$ python3 -q
>>> import numpy as np
>>> np.set_printoptions(precision=2, suppress=True, linewidth=140, sign=" ")
>>> m1 = np.tanh(np.array([[-0.4, -0.9, 0.3],
...     [0.7, 1.0, -0.1],
...     [-0.1, -1.9, -1.6],
...     [-0.1, -0.4, -0.7],
...     [1.1, 0.2, 2.5],
...     [2.4, -0.6, -0.1],
...     [0.8, -0.8, 0.9],
...     [0.0, -0.6, -1.6],
...     [0.2, 0.3, -0.9],
...     [-2.0, 1.6, -0.5],
...     [0.8, 1.1, -0.5],
...     [0.4, 0.1, 0.7],
...     [0.4, 0.7, -1.1],
...     [-1.0, 1.5, 0.9],
...     [0.8, -0.4, 1.8],
...     [-0.4, -1.2, 0.2],
...     [0.7, 0.4, 0.7],
...     [-0.6, 0.5, -0.6],
...     [-0.1, -0.7, -1.9],
...     [0.6, 0.1, -0.3],
...     [2.8, 0.2, -0.6]]) @ np.array([[0.1, 0.6, 1.3, 1.3], [0.0, 1.2, 1.5, 1.0], [0.9, -1.4, -2.0, -1.1]]))
>>> print(m1)
[[ 0.23 -0.94 -0.99 -0.94]
 [-0.02  0.94  0.99  0.97]
 [-0.9  -0.1   0.22 -0.26]
 [-0.56  0.41  0.58  0.24]
 [ 0.98 -0.99 -1.   -0.81]
 [ 0.15  0.7   0.98  0.99]
 [ 0.71 -0.94 -0.96 -0.64]
 [-0.89  0.91  0.98  0.82]
 [-0.66  0.94  0.99  0.91]
 [-0.57  0.89  0.66 -0.42]
 [-0.35  0.99  1.    0.99]
 [ 0.58 -0.55 -0.62 -0.15]
 [-0.74  0.99  1.    0.98]
 [ 0.61 -0.06 -0.69 -0.66]
 [ 0.94 -0.99 -1.   -0.87]
 [ 0.14 -0.96 -0.99 -0.96]
 [ 0.6  -0.08  0.11  0.49]
 [-0.54  0.79  0.82  0.36]
 [-0.94  0.94  0.99  0.85]
 [-0.21  0.72  0.91  0.84]
 [-0.25  0.99  1.    1.  ]]
>>> labels = m1[:, 3] > np.median(m1[:, 3])
>>> u = m1[labels].mean(axis=0) - m1[~labels].mean(axis=0)
>>> print(u)
[-0.48  1.12  1.25  1.35]
>>> print(np.argsort(-np.abs(u).round(6), kind="stable"))
[ 3  2  1  0]
>>> print(((m1 - m1.mean(axis=0)) @ u > 0).astype(int))
[ 0  1  0  1  0  1  0  1  1  1  1  0  1  0  0  0  0  1  1  1  1]
>>> x = np.array([1, 1, 0, 2])
>>> y = m1 @ x
>>> print(np.round(np.linalg.lstsq(m1, y)[0], 2) + 0)
[ 1.  1.  0.  2.]
>>> rng = np.random.default_rng(3468)
>>> y = y + 0.3 * rng.normal(size=21)
>>> print(y)
[-2.41  2.91 -1.2   0.1  -2.23  2.73 -2.31  1.17  2.65 -0.64  2.69 -0.8   2.55 -0.7  -2.27 -2.53  1.5   0.79  1.67  2.07  2.19]
>>> b, *_ = np.linalg.lstsq(m1, y)
>>> print([round(float(np.linalg.norm(np.linalg.solve(m1.T @ m1 + lam * np.eye(4), m1.T @ y))), 2) for lam in (0, 1, 10, 100)])
[2.61, 1.82, 1.12, 0.39]
>>> print(np.round(np.linalg.norm(y - m1 @ b), 2))
1.49
>>> print(b)
[ 0.55  1.19 -0.51  2.2 ]
